% python3 -q
>>> import numpy as np
>>> np.set_printoptions(precision=3, suppress=True, linewidth=120)
>>> Y = np.array([[1, 1, 1, 1],
...     [0, 2, 2, 0],
...     [0, 0, 0, 1],
...     [1, 0, 1, 2],
...     [1, 2, 1, 1],
...     [1, 2, 0, 0],
...     [1, 0, 0, 0],
...     [2, 0, 2, 0]])
>>> arr = Y.T @ Y
>>> arr
array([[ 9,  5,  7,  4],
       [ 5, 13,  7,  3],
       [ 7,  7, 11,  4],
       [ 4,  3,  4,  7]])
>>> print(arr - arr[0])
[[ 0  0  0  0]
 [-4  8  0 -1]
 [-2  2  4  0]
 [-5 -2 -3  3]]
>>> np.linalg.svd(arr, compute_uv=False)
array([25.938,  7.005,  4.314,  2.743])
>>> arr.shape
(4, 4)
>>> arr.sum(axis=0)
array([25, 28, 29, 18])
>>> arr.sum(axis=1)
array([25, 28, 29, 18])
>>> np.round(np.linalg.norm(arr), 3)
np.float64(27.35)
>>> print(arr.mean(axis=0))
[6.25 7.   7.25 4.5 ]
>>> np.abs(arr).max()
np.int64(13)
>>> Q, Rm = np.linalg.qr(arr)
>>> round(abs(Rm[0, 0]), 3), round(float(np.linalg.norm(arr[:, 0])), 3)
(np.float64(13.077), 13.077)
>>> Rm
array([[-13.077, -13.077, -14.606,  -8.182],
       [  0.   ,  -9.   ,  -2.667,  -0.111],
       [  0.   ,   0.   ,  -3.814,  -0.312],
       [  0.   ,   0.   ,   0.   ,   4.789]])
>>> np.round(Q.T @ Q, 3) + 0
array([[1., 0., 0., 0.],
       [0., 1., 0., 0.],
       [0., 0., 1., 0.],
       [0., 0., 0., 1.]])
>>> np.allclose(Rm.T @ Rm, arr.T @ arr)
True
>>> Q.shape, Rm.shape
((4, 4), (4, 4))
>>> m1 = np.loadtxt("test9.csv", delimiter=",")
>>> m1
array([[25., 31., 22.,  0., 31., 23., 29., 15.],
       [31., 41., 26.,  0., 41., 33., 35., 17.],
       [22., 26., 20.,  0., 26., 18., 26., 14.],
       [ 0.,  0.,  0.,  0.,  0.,  0.,  0.,  0.],
       [31., 41., 26.,  0., 41., 33., 35., 17.],
       [23., 33., 18.,  0., 33., 29., 25., 11.],
       [29., 35., 26.,  0., 35., 25., 34., 18.],
       [15., 17., 14.,  0., 17., 11., 18., 10.]])
>>> # columns 1 and 4 are equal
>>> rng = np.random.default_rng(81953)
>>> lab = rng.permutation(8)
>>> lab
array([2, 4, 0, 5, 1, 7, 3, 6])
>>> Y = m1[lab][:, lab]
>>> np.round(np.sort(np.abs(np.linalg.eigvals(Y))), 3) + 0
array([  0.   ,   0.   ,   0.   ,   0.   ,   0.   ,   0.   ,  11.977, 188.023])
